% python3 -q
>>> import numpy as np
>>> np.set_printoptions(suppress=True, linewidth=100)
>>> A = np.load("x.npy")
>>> A
array([[  1,  -3,   9, -27],
       [  1,  -2,   4,  -8],
       [  1,  -1,   1,  -1],
       [  1,   0,   0,   0],
       [  1,   1,   1,   1]])
>>> rng = np.random.default_rng(238961)
>>> z = rng.permutation(4)
>>> B = A[:, z] * rng.choice([-1, 1], 4)
>>> B
array([[ 3, 27, -9, -1],
       [ 2,  8, -4, -1],
       [ 1,  1, -1, -1],
       [ 0,  0,  0, -1],
       [-1, -1, -1, -1]])
>>> Uu, _, Vt = np.linalg.svd(A.T @ B)
>>> z
array([1, 3, 2, 0])
>>> np.round(Uu @ Vt, 2) + 0
array([[ 0.,  0.,  0., -1.],
       [-1.,  0.,  0.,  0.],
       [ 0.,  0., -1.,  0.],
       [ 0., -1.,  0.,  0.]])
>>> B = np.c_[A[:, :1] @ np.array([[4]]), np.array([3, 0, 1, 3, 0])]
>>> B
array([[4, 3],
       [4, 0],
       [4, 1],
       [4, 3],
       [4, 0]])
>>> np.round(np.linalg.norm(np.linalg.qr(A)[0].T @ B, axis=0) ** 2 / ((B ** 2).sum(axis=0) + 1e-12), 2)
array([1.  , 0.99])
>>> t3 = np.stack([B, 3 * B, B[::-1]])
>>> (t3 @ B.T).shape
(3, 5, 5)
>>> np.round(np.linalg.norm(t3, axis=(1, 2)), 2)
array([ 9.95, 29.85,  9.95])
>>> np.linalg.matrix_rank(t3.reshape(3, -1))
np.int64(2)
>>> print(np.einsum("bij,cij->bc", t3, t3))
[[ 99 297  81]
 [297 891 243]
 [ 81 243  99]]
>>> t3.shape
(3, 5, 2)
>>> np.linalg.matrix_rank(t3)
array([2, 2, 2])
>>> u = np.array([0, 2])
>>> np.cross(A[4, :3], A[3, :3])
array([ 0,  1, -1])
>>> np.convolve(A[4], u)
array([0, 2, 2, 2, 2])
>>> K = np.array([[0.94, 0.99, 1.0, 0.87],
...     [-1.0, -1.0, -1.0, -0.98],
...     [-0.74, -0.99, -1.0, -0.79],
...     [-0.85, -0.99, -0.99, -0.79],
...     [-0.78, -0.98, -0.99, -0.74],
...     [0.15, -0.6, -0.5, -0.13],
...     [0.17, -0.02, 0.07, 0.05],
...     [-0.68, -0.94, -0.97, -0.62],
...     [0.69, 0.77, 0.87, 0.49],
...     [-0.21, -0.87, -0.86, -0.39],
...     [0.95, -0.87, -0.22, 0.26],
...     [-0.67, -0.89, -0.94, -0.56],
...     [0.93, 1.0, 1.0, 0.87],
...     [0.86, 0.6, 0.86, 0.54],
...     [-0.77, 0.12, -0.4, -0.29],
...     [-0.95, -1.0, -1.0, -0.88]])
>>> cen = K - K.mean(axis=0)
>>> V = np.linalg.svd(cen)[2][:2]
>>> B = cen - cen @ V.T @ V
>>> np.round(B.std(axis=0), 2)
array([0.02, 0.03, 0.07, 0.07])
>>> np.round(np.diag(V.T @ V), 2)
array([0.75, 0.69, 0.34, 0.22])
>>> u, v = K[10], K[0]
>>> round(float(u @ v), 2)
0.04
>>> round(float(u @ u), 2)
1.78
>>> p = (u @ v) / (u @ u) * u
>>> np.round(v - p, 2)
array([0.92, 1.01, 1.  , 0.86])
>>> round(float(np.linalg.norm(u + v) ** 2 + np.linalg.norm(u - v) ** 2), 2)
10.79
>>> p.round(2) + 0
array([ 0.02, -0.02,  0.  ,  0.01])
>>> basis = K[[0, 10]].astype(float)
>>> for _ in range(7):
...     z = np.linalg.norm(K[:, None] - basis, axis=-1).argmin(axis=1)
...     basis = np.array([K[z == j].mean(axis=0) for j in range(2)])
... 
>>> print(z)
[0 1 1 1 1 1 1 1 0 1 1 1 0 0 1 1]
>>> np.bincount(z)
array([ 4, 12])
>>> vec = np.array([4, 1, 4, 5])
>>> y = K @ vec
>>> np.round(np.linalg.pinv(K) @ K, 2) + 0
array([[1., 0., 0., 0.],
       [0., 1., 0., 0.],
       [0., 0., 1., 0.],
       [0., 0., 0., 1.]])
>>> print(np.round(np.linalg.solve(K.T @ K, K.T @ y), 2))
[4. 1. 4. 5.]
>>> y = y + 0.02 * rng.normal(size=16)
>>> print(y.round(2))
[ 13.07 -13.92 -11.91 -12.33 -11.74  -2.61   1.19 -10.63   9.46  -7.06   3.37 -10.14  13.09  10.16
  -5.98 -13.19]
>>> beta, *_ = np.linalg.lstsq(K, y)
>>> beta.round(2)
array([4.1 , 1.13, 3.81, 4.97])
>>> round(float(np.linalg.norm(y - K @ beta)), 2)
0.07
>>> print([round(float(np.linalg.norm(np.linalg.solve(K.T @ K + lam * np.eye(4), K.T @ y))), 2) for lam in (0, 1, 10, 100)])
[7.57, 6.87, 5.32, 1.78]
>>> beta.round()
array([4., 1., 4., 5.])
>>> np.round(K.T @ (y - K @ beta), 2) + 0
array([0., 0., 0., 0.])
>>> B = K / np.linalg.norm(K, axis=1, keepdims=True)
>>> C2 = B @ B.T
>>> np.round(np.linalg.norm(B, axis=1), 2)
array([1., 1., 1., 1., 1., 1., 1., 1., 1., 1., 1., 1., 1., 1., 1., 1.])
>>> np.argwhere(np.triu(np.abs(C2) > 0.95, 1))
array([[ 0,  1],
       [ 0,  2],
       [ 0,  3],
       [ 0,  4],
       [ 0,  7],
       [ 0,  8],
       [ 0, 11],
       [ 0, 12],
       [ 0, 13],
       [ 0, 15],
       [ 1,  2],
       [ 1,  3],
       [ 1,  4],
       [ 1,  7],
       [ 1,  8],
       [ 1, 11],
       [ 1, 12],
       [ 1, 13],
       [ 1, 15],
       [ 2,  3],
       [ 2,  4],
       [ 2,  7],
       [ 2,  8],
       [ 2, 11],
       [ 2, 12],
       [ 2, 13],
       [ 2, 15],
       [ 3,  4],
       [ 3,  7],
       [ 3,  8],
       [ 3, 11],
       [ 3, 12],
       [ 3, 13],
       [ 3, 15],
       [ 4,  7],
       [ 4,  8],
       [ 4, 11],
       [ 4, 12],
       [ 4, 13],
       [ 4, 15],
       [ 6, 14],
       [ 7,  8],
       [ 7,  9],
       [ 7, 11],
       [ 7, 12],
       [ 7, 13],
       [ 7, 15],
       [ 8, 11],
       [ 8, 12],
       [ 8, 13],
       [ 8, 15],
       [ 9, 11],
       [11, 12],
       [11, 13],
       [11, 15],
       [12, 13],
       [12, 15],
       [13, 15]])
>>> C2[7].round(2)
array([-0.99,  0.98,  1.  ,  1.  ,  1.  ,  0.78, -0.63,  1.  , -1.  ,  0.96,  0.1 ,  1.  , -0.99,
       -0.97,  0.65,  0.99])
>>> print((C2 - 2 * np.eye(16)).round(6).argmax(axis=1))
[12 15  4  4  3  9 13 11 12  7  6  7  0  8  1  1]
